$ python3 -q
>>> import numpy as np
>>> import numpy.linalg as la
>>> np.set_printoptions(precision=3, suppress=True, linewidth=100, legacy="1.25")
>>> E = np.loadtxt("data.csv", delimiter=",")
>>> print(E)
[[-1. -2. -2. -2. -2.  0.  0.]
 [-2. -1. -2. -2. -2.  0.  0.]
 [-2. -2. -1. -2. -2.  0.  0.]
 [-2. -2. -2. -1. -2.  0.  0.]
 [-2. -2. -2. -2. -1.  0.  0.]
 [ 0.  0.  0.  0.  0. -1. -2.]
 [ 0.  0.  0.  0.  0. -2. -1.]]
>>> # splits into 2 blocks
>>> vals, evecs = la.eigh(E)
>>> vec = np.array([2, 2, 1, 1, 2, 0, 2])
>>> print(evecs * np.abs(vals) @ evecs.T)
[[2.6 1.6 1.6 1.6 1.6 0.  0. ]
 [1.6 2.6 1.6 1.6 1.6 0.  0. ]
 [1.6 1.6 2.6 1.6 1.6 0.  0. ]
 [1.6 1.6 1.6 2.6 1.6 0.  0. ]
 [1.6 1.6 1.6 1.6 2.6 0.  0. ]
 [0.  0.  0.  0.  0.  2.  1. ]
 [0.  0.  0.  0.  0.  1.  2. ]]
>>> print(vec @ E @ vec)
-118.0
>>> print(la.eigvalsh(E[1:, 1:]))
[-7. -3.  1.  1.  1.  1.]
>>> print(np.abs(E).sum(axis=1).max(), np.abs(vals).max())
9.0 9.0
>>> rng = np.random.default_rng(510)
>>> z = rng.permutation(7)
>>> A2 = E[:, z] * rng.choice([-1, 1], 7)
>>> print(A2)
[[ 2. -2. -0. -2.  1. -0.  2.]
 [ 2. -2. -0. -1.  2. -0.  2.]
 [ 1. -2. -0. -2.  2. -0.  2.]
 [ 2. -1. -0. -2.  2. -0.  2.]
 [ 2. -2. -0. -2.  2. -0.  1.]
 [-0.  0.  1.  0. -0.  2. -0.]
 [-0.  0.  2.  0. -0.  1. -0.]]
>>> left, _, Vt = la.svd(E.T @ A2)
>>> print(np.round(la.lstsq(E, A2)[0], 3) + 0)
[[ 0.  0.  0.  0. -1.  0.  0.]
 [ 0.  0.  0.  1.  0.  0.  0.]
 [-1.  0.  0.  0.  0.  0.  0.]
 [ 0.  1.  0.  0.  0.  0.  0.]
 [ 0.  0.  0.  0.  0.  0. -1.]
 [ 0.  0. -1.  0.  0.  0.  0.]
 [ 0.  0.  0.  0.  0. -1.  0.]]
>>> print(np.round(left @ Vt, 3) + 0)
[[ 0.  0.  0.  0. -1.  0.  0.]
 [ 0.  0.  0.  1.  0.  0.  0.]
 [-1.  0.  0.  0.  0.  0.  0.]
 [ 0.  1.  0.  0.  0.  0.  0.]
 [ 0.  0.  0.  0.  0.  0. -1.]
 [ 0.  0. -1.  0.  0.  0.  0.]
 [ 0.  0.  0.  0.  0. -1.  0.]]
